In [1]: import numpy as np

In [2]: import numpy.linalg as la

In [3]: np.set_printoptions(precision=2, suppress=True, linewidth=100, floatmode="fixed")

In [4]: m1 = np.loadtxt("block2.csv", delimiter=",")

In [5]: m1
Out[5]: 
array([[-1.70, -1.00,  0.00, -2.00, -2.00,  4.00,  2.00,  2.00,  1.00, -1.00],
       [ 4.00,  5.30,  2.00,  4.00,  3.00,  5.00,  2.00,  2.00, -4.00,  0.00],
       [ 2.00,  1.00,  2.30,  4.00,  4.00,  2.00,  2.00, -5.00,  1.00, -1.00],
       [ 2.00,  3.00, -4.00, -2.70,  3.00, -4.00,  3.00, -1.00, -5.00,  5.00],
       [ 3.00, -2.00,  2.00, -3.00,  2.30,  3.00,  2.00, -1.00,  4.00,  3.00],
       [ 1.00,  1.00,  1.00,  5.00, -4.00, -3.70, -4.00,  5.00, -2.00,  0.00],
       [ 0.00,  2.00, -2.00, -2.00, -5.00,  0.00, -0.70, -1.00, -5.00,  1.00],
       [-1.00, -2.00,  2.00, -1.00,  0.00, -5.00,  0.00, -4.70, -1.00,  0.00],
       [ 3.00,  1.00, -3.00, -3.00, -4.00, -4.00, -2.00, -4.00,  1.30, -2.00],
       [-2.00, -1.00,  0.00, -2.00, -2.00,  4.00,  2.00,  2.00,  1.00, -0.70]])

In [6]: rng = np.random.default_rng(85577)

In [7]: z = rng.permutation(10)

In [8]: z
Out[8]: array([5, 3, 6, 4, 9, 2, 8, 1, 0, 7])

In [9]: Y = m1[z][:, z]

In [10]: np.round(np.trace(Y), 2)
Out[10]: np.float64(-3.0)

In [11]: Y
Out[11]: 
array([[-3.70,  5.00, -4.00, -4.00,  0.00,  1.00, -2.00,  1.00,  1.00,  5.00],
       [-4.00, -2.70,  3.00,  3.00,  5.00, -4.00, -5.00,  3.00,  2.00, -1.00],
       [ 0.00, -2.00, -0.70, -5.00,  1.00, -2.00, -5.00,  2.00,  0.00, -1.00],
       [ 3.00, -3.00,  2.00,  2.30,  3.00,  2.00,  4.00, -2.00,  3.00, -1.00],
       [ 4.00, -2.00,  2.00, -2.00, -0.70,  0.00,  1.00, -1.00, -2.00,  2.00],
       [ 2.00,  4.00,  2.00,  4.00, -1.00,  2.30,  1.00,  1.00,  2.00, -5.00],
       [-4.00, -3.00, -2.00, -4.00, -2.00, -3.00,  1.30,  1.00,  3.00, -4.00],
       [ 5.00,  4.00,  2.00,  3.00,  0.00,  2.00, -4.00,  5.30,  4.00,  2.00],
       [ 4.00, -2.00,  2.00, -2.00, -1.00,  0.00,  1.00, -1.00, -1.70,  2.00],
       [-5.00, -1.00,  0.00,  0.00,  0.00,  2.00, -1.00, -2.00, -1.00, -4.70]])

In [12]: np.sort(np.abs(la.eigvals(Y)))
Out[12]: array([0.30, 3.29, 4.84, 4.84, 5.32, 5.32, 7.25, 7.42, 8.79, 8.79])

In [13]: np.diag(Y)
Out[13]: array([-3.70, -2.70, -0.70,  2.30, -0.70,  2.30,  1.30,  5.30, -1.70, -4.70])

In [14]: Y = np.array([[1, 4, 1],
    ...:     [-5, -5, -1],
    ...:     [-4, -3, -5],
    ...:     [1, 4, -3],
    ...:     [5, 4, 1],
    ...:     [5, 5, -3],
    ...:     [-1, -5, -2],
    ...:     [4, 1, -2],
    ...:     [-3, 0, 0],
    ...:     [-5, 4, -4]])

In [15]: la.matrix_rank(m1 @ Y)
Out[15]: np.int64(3)

In [16]: np.einsum("ij->j", m1)
Out[16]: array([10.30,  7.30,  0.30, -2.70, -4.70,  1.30,  6.30, -5.70, -8.70,  4.30])

In [17]: np.vstack([m1, Y.T]).shape
Out[17]: (13, 10)

In [18]: np.argsort(-la.norm(m1, axis=0).round(6), kind="stable")[:3]
Out[18]: array([5, 4, 7])

In [19]: [round(float(x), 2) for x in la.svd(m1, compute_uv=False)[:3]]
Out[19]: [14.7, 13.01, 12.7]

In [20]: round(np.log10(la.cond(m1)))
Out[20]: 2

In [21]: la.matrix_rank(m1, rtol=0.1)
Out[21]: np.int64(9)

In [22]: m1.reshape(-1, 2)
Out[22]: 
array([[-1.70, -1.00],
       [ 0.00, -2.00],
       [-2.00,  4.00],
       [ 2.00,  2.00],
       [ 1.00, -1.00],
       [ 4.00,  5.30],
       [ 2.00,  4.00],
       [ 3.00,  5.00],
       [ 2.00,  2.00],
       [-4.00,  0.00],
       [ 2.00,  1.00],
       [ 2.30,  4.00],
       [ 4.00,  2.00],
       [ 2.00, -5.00],
       [ 1.00, -1.00],
       [ 2.00,  3.00],
       [-4.00, -2.70],
       [ 3.00, -4.00],
       [ 3.00, -1.00],
       [-5.00,  5.00],
       [ 3.00, -2.00],
       [ 2.00, -3.00],
       [ 2.30,  3.00],
       [ 2.00, -1.00],
       [ 4.00,  3.00],
       [ 1.00,  1.00],
       [ 1.00,  5.00],
       [-4.00, -3.70],
       [-4.00,  5.00],
       [-2.00,  0.00],
       [ 0.00,  2.00],
       [-2.00, -2.00],
       [-5.00,  0.00],
       [-0.70, -1.00],
       [-5.00,  1.00],
       [-1.00, -2.00],
       [ 2.00, -1.00],
       [ 0.00, -5.00],
       [ 0.00, -4.70],
       [-1.00,  0.00],
       [ 3.00,  1.00],
       [-3.00, -3.00],
       [-4.00, -4.00],
       [-2.00, -4.00],
       [ 1.30, -2.00],
       [-2.00, -1.00],
       [ 0.00, -2.00],
       [-2.00,  4.00],
       [ 2.00,  2.00],
       [ 1.00, -0.70]])

In [23]: m1.ravel(order="F")
Out[23]: 
array([-1.70,  4.00,  2.00,  2.00,  3.00,  1.00,  0.00, -1.00,  3.00, -2.00, -1.00,  5.30,  1.00,
        3.00, -2.00,  1.00,  2.00, -2.00,  1.00, -1.00,  0.00,  2.00,  2.30, -4.00,  2.00,  1.00,
       -2.00,  2.00, -3.00,  0.00, -2.00,  4.00,  4.00, -2.70, -3.00,  5.00, -2.00, -1.00, -3.00,
       -2.00, -2.00,  3.00,  4.00,  3.00,  2.30, -4.00, -5.00,  0.00, -4.00, -2.00,  4.00,  5.00,
        2.00, -4.00,  3.00, -3.70,  0.00, -5.00, -4.00,  4.00,  2.00,  2.00,  2.00,  3.00,  2.00,
       -4.00, -0.70,  0.00, -2.00,  2.00,  2.00,  2.00, -5.00, -1.00, -1.00,  5.00, -1.00, -4.70,
       -4.00,  2.00,  1.00, -4.00,  1.00, -5.00,  4.00, -2.00, -5.00, -1.00,  1.30,  1.00, -1.00,
        0.00, -1.00,  5.00,  3.00,  0.00,  1.00,  0.00, -2.00, -0.70])

In [24]: t3 = m1.reshape(10, 2, -1)

In [25]: t3.shape
Out[25]: (10, 2, 5)

In [26]: np.swapaxes(t3, 1, 2)[1]
Out[26]: 
array([[ 4.00,  5.00],
       [ 5.30,  2.00],
       [ 2.00,  2.00],
       [ 4.00, -4.00],
       [ 3.00,  0.00]])

In [27]: np.einsum("ihd,jhd->hij", t3, t3).shape
Out[27]: (2, 10, 10)

In [28]: W1 = np.array([[2, 2],
    ...:     [0, 0],
    ...:     [3, 2],
    ...:     [0, 1],
    ...:     [2, 0],
    ...:     [2, 1],
    ...:     [2, 2],
    ...:     [0, 3],
    ...:     [3, 0],
    ...:     [2, 2]])

In [29]: coef = np.array([-2, -3])

In [30]: H = np.maximum(m1 @ W1 + coef, 0)

In [31]: la.matrix_rank(H)
Out[31]: np.int64(2)

In [32]: (H > 0).mean(axis=0)
Out[32]: array([0.50, 0.50])

In [33]: H
Out[33]: 
array([[ 3.60,  3.60],
       [20.00, 28.00],
       [25.90,  0.00],
       [ 0.00,  0.00],
       [42.60, 14.00],
       [ 0.00,  9.30],
       [ 0.00,  0.00],
       [ 0.00,  0.00],
       [ 0.00,  0.00],
       [ 3.60,  3.60]])

In [34]: (H > 0).astype(int)
Out[34]: 
array([[1, 1],
       [1, 1],
       [1, 0],
       [0, 0],
       [1, 1],
       [0, 1],
       [0, 0],
       [0, 0],
       [0, 0],
       [1, 1]])

In [35]: cent = np.array([[-8, 0, 8], [9, -2, 0]])

In [36]: H @ cent
Out[36]: 
array([[   3.60,   -7.20,   28.80],
       [  92.00,  -56.00,  160.00],
       [-207.20,    0.00,  207.20],
       [   0.00,    0.00,    0.00],
       [-214.80,  -28.00,  340.80],
       [  83.70,  -18.60,    0.00],
       [   0.00,    0.00,    0.00],
       [   0.00,    0.00,    0.00],
       [   0.00,    0.00,    0.00],
       [   3.60,   -7.20,   28.80]])

In [37]: W1 @ cent
Out[37]: 
array([[  2,  -4,  16],
       [  0,   0,   0],
       [ -6,  -4,  24],
       [  9,  -2,   0],
       [-16,   0,  16],
       [ -7,  -2,  16],
       [  2,  -4,  16],
       [ 27,  -6,   0],
       [-24,   0,  24],
       [  2,  -4,  16]])

In [38]: W0 = np.array([[-4, -5, 8, -7, -5, -3],
    ...:     [-5, 6, 2, 7, -5, 6],
    ...:     [8, 2, 0, 1, 5, -5],
    ...:     [-7, 7, 1, -8, -2, 7],
    ...:     [-5, -5, 5, -2, -6, -8],
    ...:     [-3, 6, -5, 7, -8, 10]])

In [39]: W0
Out[39]: 
array([[-4, -5,  8, -7, -5, -3],
       [-5,  6,  2,  7, -5,  6],
       [ 8,  2,  0,  1,  5, -5],
       [-7,  7,  1, -8, -2,  7],
       [-5, -5,  5, -2, -6, -8],
       [-3,  6, -5,  7, -8, 10]])

In [40]: np.round(la.norm(W0[1], 1), 2), np.round(la.norm(W0[1], np.inf), 2)
Out[40]: (np.float64(31.0), np.float64(7.0))

In [41]: W0[1] @ W0[4]
Out[41]: np.int64(-27)

In [42]: F = np.load("arr.npy")

In [43]: F
Out[43]: 
array([[-3,  0,  0,  0,  0,  0],
       [ 0,  3,  0,  0,  0,  0],
       [-1,  2, -1,  0,  0,  0],
       [ 1, -2, -2,  3,  0,  0],
       [-2, -2,  0,  3,  0,  0],
       [ 0, -2,  0,  1, -2,  0]])

In [44]: # triangular, det is the product of the diagonal

In [45]: np.sort(la.eigvals(F))
Out[45]: array([-3.00, -1.00,  0.00,  0.00,  3.00,  3.00])

In [46]: np.abs(np.diag(la.qr(F)[1])) > 1e-9
Out[46]: array([ True,  True,  True,  True,  True, False])

In [47]: try:
    ...:     la.inv(F)
    ...: except la.LinAlgError as e:
    ...:     print(repr(e))
    ...: 
LinAlgError('Singular matrix')

In [48]: arr = np.array([[18.0, 4.0, -4.0, -8.0, -12.0, -8.0],
    ...:     [4.0, 3.0, -1.0, -2.0, -3.0, -2.0],
    ...:     [-4.0, -1.0, 3.0, 2.0, 3.0, 2.0],
    ...:     [-8.0, -2.0, 2.0, 6.0, 6.0, 4.0],
    ...:     [-12.0, -3.0, 3.0, 6.0, 11.0, 6.0],
    ...:     [-8.0, -2.0, 2.0, 4.0, 6.0, 6.0]])

In [49]: x0 = np.array([-1, -2, -3, -1, 3, 1, 2, -2, 1, -1])

In [50]: h = np.maximum(m1 @ x0, 0)

In [51]: h
Out[51]: array([ 5.70,  0.00, 15.10,  9.70, 14.90,  0.00,  0.00,  3.40,  0.00,  5.70])

In [52]: la.matrix_rank(arr, rtol=0.1)
Out[52]: np.int64(1)

In [53]: la.cond(arr) > 100
Out[53]: np.False_

In [54]: round(la.norm(arr, 2) / la.norm(arr), 2)
Out[54]: np.float64(0.99)

In [55]: [round(float(x), 2) for x in la.svd(arr, compute_uv=False)[:3]]
Out[55]: [37.0, 2.0, 2.0]

In [56]: round(np.log10(la.cond(arr)))
Out[56]: 1

In [57]: X = np.loadtxt("a.csv", delimiter=",")

In [58]: X
Out[58]: 
array([[9.00, 0.00, 0.00, 0.00, 0.00, 0.00, 0.00, 0.00],
       [0.00, 7.00, 0.00, 0.00, 0.00, 0.00, 0.00, 0.00],
       [0.00, 0.00, 8.00, 0.00, 0.00, 0.00, 0.00, 0.00],
       [0.00, 0.00, 0.00, 3.00, 0.00, 0.00, 0.00, 0.00],
       [0.00, 0.00, 0.00, 0.00, 5.00, 0.00, 0.00, 0.00],
       [0.00, 0.00, 0.00, 0.00, 0.00, 3.00, 0.00, 0.00],
       [0.00, 0.00, 0.00, 0.00, 0.00, 0.00, 0.00, 0.00],
       [0.00, 0.00, 0.00, 0.00, 0.00, 0.00, 0.00, 8.00]])

In [59]: x0 = np.array([1, -1, -2, 2, -3, 2, -3, 3])

In [60]: X @ np.ones(8)
Out[60]: array([9.00, 7.00, 8.00, 3.00, 5.00, 3.00, 0.00, 8.00])

In [61]: X @ x0
Out[61]: array([  9.00,  -7.00, -16.00,   6.00, -15.00,   6.00,   0.00,  24.00])

In [62]: X @ np.eye(8)[6]
Out[62]: array([0.00, 0.00, 0.00, 0.00, 0.00, 0.00, 0.00, 0.00])

In [63]: X @ (2 * x0)
Out[63]: array([ 18.00, -14.00, -32.00,  12.00, -30.00,  12.00,   0.00,  48.00])

In [64]: X.sum(axis=0)
Out[64]: array([9.00, 7.00, 8.00, 3.00, 5.00, 3.00, 0.00, 8.00])

In [65]: np.diff(X, axis=0)
Out[65]: 
array([[-9.00,  7.00,  0.00,  0.00,  0.00,  0.00,  0.00,  0.00],
       [ 0.00, -7.00,  8.00,  0.00,  0.00,  0.00,  0.00,  0.00],
       [ 0.00,  0.00, -8.00,  3.00,  0.00,  0.00,  0.00,  0.00],
       [ 0.00,  0.00,  0.00, -3.00,  5.00,  0.00,  0.00,  0.00],
       [ 0.00,  0.00,  0.00,  0.00, -5.00,  3.00,  0.00,  0.00],
       [ 0.00,  0.00,  0.00,  0.00,  0.00, -3.00,  0.00,  0.00],
       [ 0.00,  0.00,  0.00,  0.00,  0.00,  0.00,  0.00,  8.00]])

In [66]: round(la.norm(X), 2)
Out[66]: np.float64(17.35)

In [67]: X[:, 8]
Traceback (most recent call last):
  Cell In[67], line 1
    X[:, 8]
IndexError: index 8 is out of bounds for axis 1 with size 8


In [68]: la.matrix_rank(X)
Out[68]: np.int64(7)

In [69]: def softmax(z):
    ...:     e = np.exp(z - z.max(axis=-1, keepdims=True))
    ...:     return e / e.sum(axis=-1, keepdims=True)
    ...: 

In [70]: softmax(X).sum(axis=1)
Out[70]: array([1.00, 1.00, 1.00, 1.00, 1.00, 1.00, 1.00, 1.00])

In [71]: np.round(softmax(X[0]), 2) + 0
Out[71]: array([1.00, 0.00, 0.00, 0.00, 0.00, 0.00, 0.00, 0.00])

In [72]: np.round(softmax(10 * X[0]), 2) + 0
Out[72]: array([1.00, 0.00, 0.00, 0.00, 0.00, 0.00, 0.00, 0.00])

In [73]: scores = X @ X.T / np.sqrt(8)

In [74]: softmax(scores).round(6).argmax(axis=1)
Out[74]: array([0, 1, 2, 3, 4, 5, 0, 7])

In [75]: np.round(softmax(scores), 2) + 0
Out[75]: 
array([[1.00, 0.00, 0.00, 0.00, 0.00, 0.00, 0.00, 0.00],
       [0.00, 1.00, 0.00, 0.00, 0.00, 0.00, 0.00, 0.00],
       [0.00, 0.00, 1.00, 0.00, 0.00, 0.00, 0.00, 0.00],
       [0.03, 0.03, 0.03, 0.77, 0.03, 0.03, 0.03, 0.03],
       [0.00, 0.00, 0.00, 0.00, 1.00, 0.00, 0.00, 0.00],
       [0.03, 0.03, 0.03, 0.03, 0.03, 0.77, 0.03, 0.03],
       [0.12, 0.12, 0.12, 0.12, 0.12, 0.12, 0.12, 0.12],
       [0.00, 0.00, 0.00, 0.00, 0.00, 0.00, 0.00, 1.00]])

In [76]: X @ la.pinv(X) @ X
Out[76]: 
array([[9.00, 0.00, 0.00, 0.00, 0.00, 0.00, 0.00, 0.00],
       [0.00, 7.00, 0.00, 0.00, 0.00, 0.00, 0.00, 0.00],
       [0.00, 0.00, 8.00, 0.00, 0.00, 0.00, 0.00, 0.00],
       [0.00, 0.00, 0.00, 3.00, 0.00, 0.00, 0.00, 0.00],
       [0.00, 0.00, 0.00, 0.00, 5.00, 0.00, 0.00, 0.00],
       [0.00, 0.00, 0.00, 0.00, 0.00, 3.00, 0.00, 0.00],
       [0.00, 0.00, 0.00, 0.00, 0.00, 0.00, 0.00, 0.00],
       [0.00, 0.00, 0.00, 0.00, 0.00, 0.00, 0.00, 8.00]])

In [77]: la.lstsq(X[:-1].T, X[-1])[2]
Out[77]: np.int32(6)

In [78]: np.allclose(X[:-1].T @ la.lstsq(X[:-1].T, X[-1])[0], X[-1])
Out[78]: False

In [79]: la.norm(X, axis=0)
Out[79]: array([9.00, 7.00, 8.00, 3.00, 5.00, 3.00, 0.00, 8.00])

In [80]: X @ X.T
Out[80]: 
array([[81.00,  0.00,  0.00,  0.00,  0.00,  0.00,  0.00,  0.00],
       [ 0.00, 49.00,  0.00,  0.00,  0.00,  0.00,  0.00,  0.00],
       [ 0.00,  0.00, 64.00,  0.00,  0.00,  0.00,  0.00,  0.00],
       [ 0.00,  0.00,  0.00,  9.00,  0.00,  0.00,  0.00,  0.00],
       [ 0.00,  0.00,  0.00,  0.00, 25.00,  0.00,  0.00,  0.00],
       [ 0.00,  0.00,  0.00,  0.00,  0.00,  9.00,  0.00,  0.00],
       [ 0.00,  0.00,  0.00,  0.00,  0.00,  0.00,  0.00,  0.00],
       [ 0.00,  0.00,  0.00,  0.00,  0.00,  0.00,  0.00, 64.00]])

In [81]: X.T @ X
Out[81]: 
array([[81.00,  0.00,  0.00,  0.00,  0.00,  0.00,  0.00,  0.00],
       [ 0.00, 49.00,  0.00,  0.00,  0.00,  0.00,  0.00,  0.00],
       [ 0.00,  0.00, 64.00,  0.00,  0.00,  0.00,  0.00,  0.00],
       [ 0.00,  0.00,  0.00,  9.00,  0.00,  0.00,  0.00,  0.00],
       [ 0.00,  0.00,  0.00,  0.00, 25.00,  0.00,  0.00,  0.00],
       [ 0.00,  0.00,  0.00,  0.00,  0.00,  9.00,  0.00,  0.00],
       [ 0.00,  0.00,  0.00,  0.00,  0.00,  0.00,  0.00,  0.00],
       [ 0.00,  0.00,  0.00,  0.00,  0.00,  0.00,  0.00, 64.00]])

In [82]: X[:, 0] @ X[:, 4]
Out[82]: np.float64(0.0)
